$ python -q
>>> import numpy as np
>>> np.set_printoptions(precision=2, suppress=True, linewidth=100)
>>> tidy = lambda a: np.round(a, 2) + 0
>>> arr = np.array([[17, -25, 7, 3, 13, 16],
...     [3, 1, -7, 9, -1, 0],
...     [-3, -1, 7, -9, 1, 0],
...     [-16, 10, 14, -24, -4, -8],
...     [-12, -4, 28, -36, 4, 0],
...     [-33, 58, -28, 9, -31, -36],
...     [11, -27, 21, -15, 15, 16],
...     [-22, 31, -7, -6, -16, -20],
...     [0, -23, 35, -36, 14, 12],
...     [-19, 9, 21, -33, -3, -8]])
>>> # looks like rank 2
>>> rng = np.random.default_rng(72)
>>> out = arr + rng.integers(-2, 3, (10, 2)) @ rng.integers(-2, 3, (2, 6))
>>> print(out)
[[ 17 -21   3   1   5  18]
 [  9   3  -6   8   1   1]
 [ -3  -3   9  -8   5  -1]
 [-16   6  18 -22   4 -10]
 [-14  -4  27 -36   2   0]
 [-29  60 -28   8 -31 -35]
 [ 11 -27  21 -15  15  16]
 [-14  35  -7  -8 -16 -18]
 [  2 -23  36 -36  16  12]
 [-25   7  20 -32  -5  -9]]
>>> print(tidy(np.linalg.svd(out - arr, compute_uv=False)))
[15.84 14.32  0.    0.    0.    0.  ]
>>> np.abs(out - arr).sum(axis=1)
array([20, 13, 10, 20,  5,  8,  0, 16,  5, 13])
>>> r = np.linalg.matrix_rank(out)
>>> print(r)
4
>>> N = np.linalg.svd(out)[2][r:].T
>>> print(np.allclose(out @ N, 0))
True
>>> print(np.linalg.matrix_rank(out.T @ out), np.linalg.matrix_rank(out @ out.T))
4 4
>>> print(N.shape)
(6, 2)
>>> print([int(np.linalg.matrix_rank(np.delete(out, i, axis=0))) for i in range(10)])
[4, 4, 4, 4, 4, 4, 4, 4, 4, 4]
>>> [int(np.linalg.matrix_rank(out[:, :j + 1])) for j in range(6)]
[1, 2, 3, 4, 4, 4]
>>> Uu, sv, vt = np.linalg.svd(arr)
>>> evecs = vt[:(sv > 1e-8).sum()]
>>> x0 = arr[5] + 5 * arr[3] + rng.integers(2) * np.eye(6)[5]
>>> x0
array([-113.,  108.,   42., -111.,  -51.,  -75.])
>>> np.linalg.matrix_rank(np.vstack([arr, x0]))
np.int64(3)
>>> print(np.allclose(evecs.T @ evecs @ x0, x0))
False
>>> try:
...     np.linalg.inv(arr)
... except np.linalg.LinAlgError as e:
...     print("failed:", e)
... 
failed: Last 2 dimensions of the array must be square
>>> tidy(arr @ np.linalg.pinv(arr) @ arr)
array([[ 17., -25.,   7.,   3.,  13.,  16.],
       [  3.,   1.,  -7.,   9.,  -1.,   0.],
       [ -3.,  -1.,   7.,  -9.,   1.,   0.],
       [-16.,  10.,  14., -24.,  -4.,  -8.],
       [-12.,  -4.,  28., -36.,   4.,   0.],
       [-33.,  58., -28.,   9., -31., -36.],
       [ 11., -27.,  21., -15.,  15.,  16.],
       [-22.,  31.,  -7.,  -6., -16., -20.],
       [  0., -23.,  35., -36.,  14.,  12.],
       [-19.,   9.,  21., -33.,  -3.,  -8.]])
>>> np.unique(arr.round(6), axis=0).shape
(10, 6)
>>> np.abs(np.diag(np.linalg.qr(arr)[1])) > 1e-9
array([ True,  True, False, False, False, False])
>>> np.allclose(arr[:-1].T @ np.linalg.lstsq(arr[:-1].T, arr[-1])[0], arr[-1])
True
>>> tidy(np.trace(np.linalg.pinv(arr) @ arr))
np.float64(2.0)
>>> print(np.linalg.lstsq(arr[:-1].T, arr[-1])[2])
2
>>> feats = np.array([[0, 0, 0, 1, 1, 0, 0, 1],
...     [0, 0, 0, 0, 0, 1, 0, 0],
...     [0, 0, 0, 0, 0, 1, 1, 0],
...     [1, 0, 0, 0, 0, 0, 0, 1],
...     [1, 0, 0, 0, 0, 0, 0, 1],
...     [0, 1, 1, 0, 0, 0, 1, 0],
...     [0, 0, 1, 0, 0, 1, 0, 0],
...     [1, 0, 0, 1, 1, 0, 0, 0]])
>>> # 2 blocks once reordered
>>> w, evecs = np.linalg.eigh(feats)
>>> tidy(w)
array([-1.56, -1.48, -1.  , -1.  ,  0.  ,  0.31,  2.17,  2.56])
>>> tidy(np.linalg.svd(feats, compute_uv=False))
array([2.56, 2.17, 1.56, 1.48, 1.  , 1.  , 0.31, 0.  ])
>>> tidy(np.linalg.eigvalsh(feats + -3 * np.eye(8)))
array([-4.56, -4.48, -4.  , -4.  , -3.  , -2.69, -0.83, -0.44])
>>> tidy(w.sum()), np.trace(feats)
(np.float64(0.0), np.int64(0))
>>> tidy(np.abs(evecs[:, -1]))
array([0.56, 0.  , 0.  , 0.44, 0.44, 0.  , 0.  , 0.56])
>>> tidy(evecs @ np.diag(w) @ evecs.T)
array([[0., 0., 0., 1., 1., 0., 0., 1.],
       [0., 0., 0., 0., 0., 1., 0., 0.],
       [0., 0., 0., 0., 0., 1., 1., 0.],
       [1., 0., 0., 0., 0., 0., 0., 1.],
       [1., 0., 0., 0., 0., 0., 0., 1.],
       [0., 1., 1., 0., 0., 0., 1., 0.],
       [0., 0., 1., 0., 0., 1., 0., 0.],
       [1., 0., 0., 1., 1., 0., 0., 0.]])
>>> tidy(evecs.T @ feats @ evecs)
array([[-1.56,  0.  ,  0.  ,  0.  ,  0.  ,  0.  ,  0.  ,  0.  ],
       [ 0.  , -1.48,  0.  ,  0.  ,  0.  ,  0.  ,  0.  ,  0.  ],
       [ 0.  ,  0.  , -1.  ,  0.  ,  0.  ,  0.  ,  0.  ,  0.  ],
       [ 0.  ,  0.  ,  0.  , -1.  ,  0.  ,  0.  ,  0.  ,  0.  ],
       [ 0.  ,  0.  ,  0.  ,  0.  ,  0.  ,  0.  ,  0.  ,  0.  ],
       [ 0.  ,  0.  ,  0.  ,  0.  ,  0.  ,  0.31,  0.  ,  0.  ],
       [ 0.  ,  0.  ,  0.  ,  0.  ,  0.  ,  0.  ,  2.17,  0.  ],
       [ 0.  ,  0.  ,  0.  ,  0.  ,  0.  ,  0.  ,  0.  ,  2.56]])
>>> Uu, sv, vt = np.linalg.svd(feats, full_matrices=False)
>>> Uu.shape, sv.shape, vt.shape
((8, 8), (8,), (8, 8))
>>> tidy(sv)
array([2.56, 2.17, 1.56, 1.48, 1.  , 1.  , 0.31, 0.  ])
>>> tidy(np.abs(vt[0]))
array([0.56, 0.  , 0.  , 0.44, 0.44, 0.  , 0.  , 0.56])
>>> tidy(vt @ vt.T)
array([[1., 0., 0., 0., 0., 0., 0., 0.],
       [0., 1., 0., 0., 0., 0., 0., 0.],
       [0., 0., 1., 0., 0., 0., 0., 0.],
       [0., 0., 0., 1., 0., 0., 0., 0.],
       [0., 0., 0., 0., 1., 0., 0., 0.],
       [0., 0., 0., 0., 0., 1., 0., 0.],
       [0., 0., 0., 0., 0., 0., 1., 0.],
       [0., 0., 0., 0., 0., 0., 0., 1.]])
>>> tidy(Uu.T @ Uu)
array([[1., 0., 0., 0., 0., 0., 0., 0.],
       [0., 1., 0., 0., 0., 0., 0., 0.],
       [0., 0., 1., 0., 0., 0., 0., 0.],
       [0., 0., 0., 1., 0., 0., 0., 0.],
       [0., 0., 0., 0., 1., 0., 0., 0.],
       [0., 0., 0., 0., 0., 1., 0., 0.],
       [0., 0., 0., 0., 0., 0., 1., 0.],
       [0., 0., 0., 0., 0., 0., 0., 1.]])
>>> tidy(Uu.T @ feats @ vt.T)
array([[2.56, 0.  , 0.  , 0.  , 0.  , 0.  , 0.  , 0.  ],
       [0.  , 2.17, 0.  , 0.  , 0.  , 0.  , 0.  , 0.  ],
       [0.  , 0.  , 1.56, 0.  , 0.  , 0.  , 0.  , 0.  ],
       [0.  , 0.  , 0.  , 1.48, 0.  , 0.  , 0.  , 0.  ],
       [0.  , 0.  , 0.  , 0.  , 1.  , 0.  , 0.  , 0.  ],
       [0.  , 0.  , 0.  , 0.  , 0.  , 1.  , 0.  , 0.  ],
       [0.  , 0.  , 0.  , 0.  , 0.  , 0.  , 0.31, 0.  ],
       [0.  , 0.  , 0.  , 0.  , 0.  , 0.  , 0.  , 0.  ]])
>>> M = np.array([[-2, 4, 1, -4, 2, 0, -5, 5, 2, -1, -5, -5, 0],
...     [-5, 2, -5, 2, 2, 4, 0, 5, 2, 0, 3, -1, 2],
...     [-3, -2, 3, -4, -5, -3, 5, 3, -5, -5, 5, -4, 2],
...     [4, 1, -5, 0, -1, 1, -2, -3, 2, -1, 0, 0, 3],
...     [0, -2, 4, -1, 5, -4, 5, -2, -3, 5, 4, 2, -1],
...     [5, 2, 3, 4, 5, 3, -4, 0, -4, 3, -1, -5, -4],
...     [1, 2, -2, -5, 0, 1, -3, -3, -2, -2, 0, -5, 0],
...     [-1, -5, -2, 4, -1, -1, 3, 3, -3, -4, -3, -1, -4],
...     [-5, 0, -5, -3, 1, 3, 0, 2, -3, 0, 2, -3, 0]]) * (rng.random((9, 13)) < 0.3)
>>> M
array([[ 0,  0,  1,  0,  2,  0,  0,  5,  0,  0,  0,  0,  0],
       [ 0,  0,  0,  0,  2,  4,  0,  0,  2,  0,  3,  0,  0],
       [ 0,  0,  3,  0,  0, -3,  0,  0,  0,  0,  5,  0,  0],
       [ 0,  0,  0,  0,  0,  1,  0,  0,  0,  0,  0,  0,  3],
       [ 0,  0,  0, -1,  0, -4,  5,  0,  0,  0,  0,  0, -1],
       [ 5,  0,  0,  0,  0,  3,  0,  0,  0,  0, -1, -5,  0],
       [ 0,  2,  0,  0,  0,  0,  0,  0,  0, -2,  0,  0,  0],
       [ 0, -5, -2,  4,  0,  0,  3,  0,  0, -4,  0,  0,  0],
       [ 0,  0, -5,  0,  1,  3,  0,  0,  0,  0,  0,  0,  0]])
>>> cov = M.T @ M
>>> tidy(np.linalg.svd(M, compute_uv=False) ** 2)
array([93.87, 76.26, 45.58, 42.62, 28.57, 22.34,  8.54,  7.92,  6.31])
>>> np.diag(cov)
array([25, 29, 39, 17,  9, 60, 34, 25,  4, 20, 35, 25, 10])
>>> np.linalg.matrix_rank(cov)
np.int64(9)
>>> np.trace(cov), (M ** 2).sum()
(np.int64(332), np.int64(332))
